$ ipython --no-banner

In [1]: import numpy as np

In [2]: np.set_printoptions(precision=1, suppress=True, linewidth=160)

In [3]: rd = lambda a: np.round(a, 1) + 0

In [4]: E = np.load("x.npy")

In [5]: E
Out[5]: 
array([[  1,  -1,   1,  -1],
       [  1,   0,   0,   0],
       [  1,   1,   1,   1],
       [  1,   2,   4,   8],
       [  1,   3,   9,  27],
       [  1,   4,  16,  64],
       [  1,   5,  25, 125],
       [  1,   6,  36, 216],
       [  1,   7,  49, 343]])

In [6]: other = np.c_[E[:, :2] @ np.array([[-2, 2], [0, -2]]), np.array([-2, 0, -3, -3, 3, 2, 0, -3, 2])]

In [7]: other
Out[7]: 
array([[ -2,   4,  -2],
       [ -2,   2,   0],
       [ -2,   0,  -3],
       [ -2,  -2,  -3],
       [ -2,  -4,   3],
       [ -2,  -6,   2],
       [ -2,  -8,   0],
       [ -2, -10,  -3],
       [ -2, -12,   2]])

In [8]: rd(np.linalg.norm(np.linalg.qr(E)[0].T @ other, axis=0) ** 2 / ((other ** 2).sum(axis=0) + 1e-12))
Out[8]: array([1. , 1. , 0.2])

In [9]: np.linalg.matrix_rank(other)
Out[9]: np.int64(3)

In [10]: rd(np.linalg.lstsq(E, other[:, 0])[0])
Out[10]: array([-2.,  0.,  0.,  0.])

In [11]: rd(np.linalg.norm(other - E @ np.linalg.lstsq(E, other)[0], axis=0))
Out[11]: array([0. , 0. , 6.3])

In [12]: th = np.radians(120)

In [13]: r_ = np.eye(4)

In [14]: r_[2, 2] = r_[1, 1] = np.cos(th)

In [15]: r_[2, 1], r_[1, 2] = -np.sin(th), np.sin(th)

In [16]: rd(r_)
Out[16]: 
array([[ 1. ,  0. ,  0. ,  0. ],
       [ 0. , -0.5,  0.9,  0. ],
       [ 0. , -0.9, -0.5,  0. ],
       [ 0. ,  0. ,  0. ,  1. ]])

In [17]: other = E @ r_.T

In [18]: rd(np.linalg.det(r_)), rd(np.trace(r_))
Out[18]: (np.float64(1.0), np.float64(1.0))

In [19]: left, s, VT = np.linalg.svd(E)

In [20]: rd(s)
Out[20]: array([435.3,  12. ,   1.8,   1.7])

In [21]: other = left[:, :1] @ np.diag(s[:1]) @ VT[:1]

In [22]: rd(np.linalg.norm(E - other, 2)), rd(s[1])
Out[22]: (np.float64(12.0), np.float64(12.0))

In [23]: rd(np.linalg.norm(E - other) / np.linalg.norm(E))
Out[23]: np.float64(0.0)

In [24]: np.linalg.matrix_rank(E, rtol=0.05)
Out[24]: np.int64(1)

In [25]: A = np.loadtxt("dump.csv", delimiter=",")

In [26]: A
Out[26]: 
array([[4., 0., 0., 0., 0.],
       [0., 1., 0., 0., 0.],
       [0., 0., 0., 0., 0.],
       [0., 0., 0., 1., 0.],
       [0., 0., 0., 0., 0.]])

In [27]: other = A[0, 0] * A[1:] - np.outer(A[1:, 0], A[0])

In [28]: other
Out[28]: 
array([[0., 4., 0., 0., 0.],
       [0., 0., 0., 0., 0.],
       [0., 0., 0., 4., 0.],
       [0., 0., 0., 0., 0.]])

In [29]: np.linalg.matrix_rank(other), np.linalg.matrix_rank(A)
Out[29]: (np.int64(2), np.int64(3))

In [30]: print(rd(np.trace(np.linalg.pinv(A) @ A)))
3.0

In [31]: np.abs(np.diag(np.linalg.qr(A)[1])) > 1e-9
Out[31]: array([ True,  True, False,  True, False])

In [32]: rd(A @ np.linalg.pinv(A) @ A)
Out[32]: 
array([[4., 0., 0., 0., 0.],
       [0., 1., 0., 0., 0.],
       [0., 0., 0., 0., 0.],
       [0., 0., 0., 1., 0.],
       [0., 0., 0., 0., 0.]])

In [33]: try:
    ...:     np.linalg.inv(A)
    ...: except np.linalg.LinAlgError as e:
    ...:     print(e)
    ...: 
Singular matrix

In [34]: np.allclose(A[:-1].T @ np.linalg.lstsq(A[:-1].T, A[-1])[0], A[-1])
Out[34]: True

In [35]: np.unique(A.round(6), axis=0).shape
Out[35]: (4, 5)

In [36]: np.abs(A).max()
Out[36]: np.float64(4.0)

In [37]: print(np.count_nonzero(A))
3

In [38]: np.linalg.rank(A)
---------------------------------------------------------------------------
AttributeError                            Traceback (most recent call last)
Cell In[38], line 1
----> 1 np.linalg.rank(A)

AttributeError: module 'numpy.linalg' has no attribute 'rank'

In [39]: print(np.linalg.matrix_rank(A))
3

In [40]: data = np.array([[0.0, 0.0, 0.0, 0.0, 3.0],
    ...:     [0.0, 0.0, 0.0, -2.0, -2.0],
    ...:     [0.0, 0.0, 0.0, 0.0, 3.0],
    ...:     [0.0, -2.0, 0.0, 0.0, 0.0],
    ...:     [3.0, -2.0, 3.0, 0.0, 0.0]])

In [41]: r = np.linalg.matrix_rank(data)

In [42]: print(r)
4

In [43]: ns = np.linalg.svd(data)[2][r:].T

In [44]: [int(np.linalg.matrix_rank(data[:i])) for i in range(1, len(data) + 1)]
Out[44]: [1, 2, 2, 3, 4]

In [45]: rd(data @ ns)
Out[45]: 
array([[0.],
       [0.],
       [0.],
       [0.],
       [0.]])

In [46]: [int(np.linalg.matrix_rank(np.delete(data, i, axis=0))) for i in range(5)]
Out[46]: [4, 3, 4, 3, 3]

In [47]: np.linalg.matrix_rank(data.T @ data), np.linalg.matrix_rank(data @ data.T)
Out[47]: (np.int64(4), np.int64(4))

In [48]: print(rd(data @ np.linalg.pinv(data) @ data))
[[ 0.  0.  0.  0.  3.]
 [ 0.  0.  0. -2. -2.]
 [ 0.  0.  0.  0.  3.]
 [ 0. -2.  0.  0.  0.]
 [ 3. -2.  3.  0.  0.]]

In [49]: np.allclose(data[:-1].T @ np.linalg.lstsq(data[:-1].T, data[-1])[0], data[-1])
Out[49]: False

In [50]: np.abs(np.diag(np.linalg.qr(data)[1])) > 1e-9
Out[50]: array([ True,  True, False,  True,  True])

In [51]: P = np.triu(np.array([[4, 5, 0, 0, 1],
    ...:     [4, 5, 2, 2, 1],
    ...:     [4, 1, 4, 3, 5],
    ...:     [3, 0, 0, 5, 3],
    ...:     [4, 0, 4, 0, 0]]), 1) + np.eye(5)

In [52]: other = P @ data @ np.linalg.inv(P)

In [53]: np.linalg.matrix_rank(other)
Out[53]: np.int64(4)

In [54]: rd(np.poly(other))
Out[54]: array([  1.,   0., -26.,   0.,  72.,   0.])

In [55]: rd(np.linalg.det(other))
Out[55]: np.float64(0.0)

In [56]: print(other)
[[   3.  -17.   37.  -87.   83.]
 [   3.  -21.   45.  -95.   82.]
 [  15.  -91.  197. -409.  321.]
 [   9.  -53.  115. -239.  186.]
 [   3.  -17.   37.  -77.   60.]]

In [57]: P @ data - data @ P
Out[57]: 
array([[  3.,  -2.,   3., -10., -10.],
       [  3.,  -6.,   3.,   0.,  12.],
       [ 15., -16.,  15.,   0.,   0.],
       [  9.,  -6.,  13.,   4.,   2.],
       [  0., -15.,   4.,  -5., -16.]])

In [58]: m1 = np.array([[89.3, 19.6, 70.4, 31.3],
    ...:     [93.0, 20.5, 71.0, 31.1],
    ...:     [90.4, 20.7, 72.3, 30.1],
    ...:     [89.3, 20.2, 70.7, 29.5],
    ...:     [90.7, 21.3, 69.9, 30.4],
    ...:     [89.5, 19.8, 68.5, 29.7],
    ...:     [90.2, 19.5, 70.8, 30.2],
    ...:     [89.5, 21.0, 70.6, 29.2],
    ...:     [90.2, 19.4, 69.4, 28.9],
    ...:     [89.9, 20.4, 68.3, 29.3],
    ...:     [89.8, 19.7, 69.7, 29.3],
    ...:     [88.8, 20.5, 70.8, 29.5],
    ...:     [89.4, 19.2, 69.6, 30.5],
    ...:     [89.4, 19.2, 70.0, 29.7],
    ...:     [88.4, 20.5, 70.9, 30.0],
    ...:     [89.0, 21.7, 71.5, 29.8]])

In [59]: left, s, VT = np.linalg.svd(m1, full_matrices=False)

In [60]: rd(s)
Out[60]: array([478.4,   4.1,   2.7,   2. ])

In [61]: rd(left.T @ left)
Out[61]: 
array([[1., 0., 0., 0.],
       [0., 1., 0., 0.],
       [0., 0., 1., 0.],
       [0., 0., 0., 1.]])

In [62]: rd(s / s[0])
Out[62]: array([1., 0., 0., 0.])

In [63]: rd(left.T @ m1 @ VT.T)
Out[63]: 
array([[478.4,   0. ,   0. ,   0. ],
       [  0. ,   4.1,   0. ,   0. ],
       [  0. ,   0. ,   2.7,   0. ],
       [  0. ,   0. ,   0. ,   2. ]])

In [64]: rd(np.cumsum(s ** 2) / np.sum(s ** 2))
Out[64]: array([1., 1., 1., 1.])

In [65]: rd(np.abs(VT[0]))
Out[65]: array([0.8, 0.2, 0.6, 0.3])

In [66]: C = m1[[4, 10]].astype(float)

In [67]: for _ in range(6):
    ...:     idx = np.linalg.norm(m1[:, None] - C, axis=-1).argmin(axis=1)
    ...:     C = np.array([m1[idx == j].mean(axis=0) for j in range(2)])
    ...: 

In [68]: idx
Out[68]: array([1, 0, 0, 1, 0, 1, 1, 1, 1, 1, 1, 1, 1, 1, 1, 0])

In [69]: np.abs(C[1] - C[0]).argmax()
Out[69]: np.int64(0)

In [70]: print(rd(C))
[[90.8 21.  71.2 30.4]
 [89.5 19.9 70.  29.8]]

In [71]: np.bincount(idx)
Out[71]: array([ 4, 12])

In [72]: M = np.load("arr.npy")

In [73]: M
Out[73]: 
array([[ 2.2,  1.8, -1.3, -0.4, -3.2, -3.1,  0.6,  1.8,  2.5],
       [ 1.8,  1.5,  3.1,  0.5, -0.1,  0. , -1.1, -3.3, -0.1],
       [-1.3,  3.1,  2.7,  0.8,  3.6, -1.3, -3.6,  0.1, -2. ],
       [-0.4,  0.5,  0.8, -1. ,  1.7,  2.2, -2.4,  1.9, -0.2],
       [-3.2, -0.1,  3.6,  1.7,  0.5, -2.2,  0.3,  0.5,  2.3],
       [-3.1,  0. , -1.3,  2.2, -2.2,  1.7,  1.6,  0.9, -2.3],
       [ 0.6, -1.1, -3.6, -2.4,  0.3,  1.6, -3.8,  1.8, -2. ],
       [ 1.8, -3.3,  0.1,  1.9,  0.5,  0.9,  1.8, -3.5,  0.5],
       [ 2.5, -0.1, -2. , -0.2,  2.3, -2.3, -2. ,  0.5,  4.8]])

In [74]: W1 = np.array([[0, -2, 2, 1, 1, 0],
    ...:     [2, -2, 0, 2, 0, 0],
    ...:     [1, 0, 2, 2, -2, -1],
    ...:     [0, -1, 1, -2, -2, 2],
    ...:     [1, 0, 2, 2, -1, -2],
    ...:     [-1, 0, 0, 1, -2, -1],
    ...:     [0, 2, -2, 0, -2, 2],
    ...:     [2, 2, 1, -2, -1, 1],
    ...:     [-2, 2, -2, -1, -1, -2]])

In [75]: c = np.array([0, 0, 1, 2, 2, 2])

In [76]: H = np.maximum(M @ W1 + c, 0)

In [77]: np.linalg.matrix_rank(H)
Out[77]: np.int64(6)

In [78]: C = np.array([[1, 0], [1, 2], [0, 2], [0, 0], [0, 1], [2, 1]])

In [79]: rd(H @ C)
Out[79]: 
array([[23. , 25.9],
       [ 0. , 22.7],
       [18. , 48. ],
       [ 5.5, 22.6],
       [13.6, 22.2],
       [43.8, 27.9],
       [ 0.5, 32.1],
       [ 5.8,  2.9],
       [ 2. , 16.5]])

In [80]: print(W1 @ C)
[[-2  1]
 [ 0 -4]
 [-1  1]
 [ 3  0]
 [-3  1]
 [-3 -3]
 [ 6  0]
 [ 6  6]
 [-4 -3]]

In [81]: (H @ C).round(6).argmax(axis=1)
Out[81]: array([1, 1, 1, 1, 1, 0, 1, 0, 1])

In [82]: other = M / np.linalg.norm(M, axis=1, keepdims=True)

In [83]: G = other @ other.T

In [84]: np.argwhere(np.triu(np.abs(G) > 0.95, 1))
Out[84]: array([], shape=(0, 2), dtype=int64)

In [85]: (np.abs(G) > 0.9).astype(int)
Out[85]: 
array([[1, 0, 0, 0, 0, 0, 0, 0, 0],
       [0, 1, 0, 0, 0, 0, 0, 0, 0],
       [0, 0, 1, 0, 0, 0, 0, 0, 0],
       [0, 0, 0, 1, 0, 0, 0, 0, 0],
       [0, 0, 0, 0, 1, 0, 0, 0, 0],
       [0, 0, 0, 0, 0, 1, 0, 0, 0],
       [0, 0, 0, 0, 0, 0, 1, 0, 0],
       [0, 0, 0, 0, 0, 0, 0, 1, 0],
       [0, 0, 0, 0, 0, 0, 0, 0, 1]])

In [86]: rd(np.linalg.norm(other, axis=1))
Out[86]: array([1., 1., 1., 1., 1., 1., 1., 1., 1.])

In [87]: rd(G)
Out[87]: 
array([[ 1. , -0.1, -0.3, -0.4,  0. , -0.2, -0.1, -0.3,  0.4],
       [-0.1,  1. ,  0.4, -0.1,  0.1, -0.4, -0.4,  0.3, -0.1],
       [-0.3,  0.4,  1. ,  0.5,  0.3, -0.2,  0. , -0.4,  0. ],
       [-0.4, -0.1,  0.5,  1. , -0.1, -0.1,  0.5, -0.5,  0. ],
       [ 0. ,  0.1,  0.3, -0.1,  1. ,  0. , -0.7, -0.1,  0. ],
       [-0.2, -0.4, -0.2, -0.1,  0. ,  1. ,  0. , -0.1, -0.7],
       [-0.1, -0.4,  0. ,  0.5, -0.7,  0. ,  1. , -0.3,  0.1],
       [-0.3,  0.3, -0.4, -0.5, -0.1, -0.1, -0.3,  1. ,  0. ],
       [ 0.4, -0.1,  0. ,  0. ,  0. , -0.7,  0.1,  0. ,  1. ]])

In [88]: rd(G[1])
Out[88]: array([-0.1,  1. ,  0.4, -0.1,  0.1, -0.4, -0.4,  0.3, -0.1])

In [89]: evals, vecs = np.linalg.eigh(M)

In [90]: rd(vecs.T @ M @ vecs)
Out[90]: 
array([[-8.9,  0. ,  0. ,  0. ,  0. ,  0. ,  0. ,  0. ,  0. ],
       [ 0. , -7. ,  0. ,  0. ,  0. ,  0. ,  0. ,  0. ,  0. ],
       [ 0. ,  0. , -3. ,  0. ,  0. ,  0. ,  0. ,  0. ,  0. ],
       [ 0. ,  0. ,  0. , -2. ,  0. ,  0. ,  0. ,  0. ,  0. ],
       [ 0. ,  0. ,  0. ,  0. ,  1. ,  0. ,  0. ,  0. ,  0. ],
       [ 0. ,  0. ,  0. ,  0. ,  0. ,  2. ,  0. ,  0. ,  0. ],
       [ 0. ,  0. ,  0. ,  0. ,  0. ,  0. ,  5.1,  0. ,  0. ],
       [ 0. ,  0. ,  0. ,  0. ,  0. ,  0. ,  0. ,  8.9,  0. ],
       [ 0. ,  0. ,  0. ,  0. ,  0. ,  0. ,  0. ,  0. ,  9. ]])

In [91]: rd(np.linalg.eigvalsh(M @ M))
Out[91]: array([ 1. ,  4. ,  4.1,  9. , 25.5, 49. , 79.8, 79.8, 81.5])

In [92]: print(np.unique(evals.round(6) + 0, return_counts=True)[1])
[1 1 1 1 1 1 1 1 1]

In [93]: K = np.loadtxt("case13.csv", delimiter=",")

In [94]: print(K)
[[5. 0. 0. 4. 0. 4. 4.]
 [0. 5. 4. 0. 0. 0. 0.]
 [0. 4. 5. 0. 0. 0. 0.]
 [4. 0. 0. 5. 0. 4. 4.]
 [0. 0. 0. 0. 5. 0. 0.]
 [4. 0. 0. 4. 0. 5. 4.]
 [4. 0. 0. 4. 0. 4. 5.]]

In [95]: L = np.linalg.cholesky(K)

In [96]: K / np.sqrt(np.outer(np.diag(K), np.diag(K)))
Out[96]: 
array([[1. , 0. , 0. , 0.8, 0. , 0.8, 0.8],
       [0. , 1. , 0.8, 0. , 0. , 0. , 0. ],
       [0. , 0.8, 1. , 0. , 0. , 0. , 0. ],
       [0.8, 0. , 0. , 1. , 0. , 0.8, 0.8],
       [0. , 0. , 0. , 0. , 1. , 0. , 0. ],
       [0.8, 0. , 0. , 0.8, 0. , 1. , 0.8],
       [0.8, 0. , 0. , 0.8, 0. , 0.8, 1. ]])

In [97]: rd(L)
Out[97]: 
array([[2.2, 0. , 0. , 0. , 0. , 0. , 0. ],
       [0. , 2.2, 0. , 0. , 0. , 0. , 0. ],
       [0. , 1.8, 1.3, 0. , 0. , 0. , 0. ],
       [1.8, 0. , 0. , 1.3, 0. , 0. , 0. ],
       [0. , 0. , 0. , 0. , 2.2, 0. , 0. ],
       [1.8, 0. , 0. , 0.6, 0. , 1.2, 0. ],
       [1.8, 0. , 0. , 0.6, 0. , 0.4, 1.1]])

In [98]: np.linalg.eigvalsh(K).min() > 0
Out[98]: np.True_

In [99]: rd(np.sort(np.linalg.eigvals(K).real))
Out[99]: array([ 1.,  1.,  1.,  1.,  5.,  9., 17.])

In [100]: np.flatnonzero(np.linalg.matrix_power((K != 0) + (K.T != 0) + np.eye(7), 7)[6])
Out[100]: array([0, 3, 5, 6])
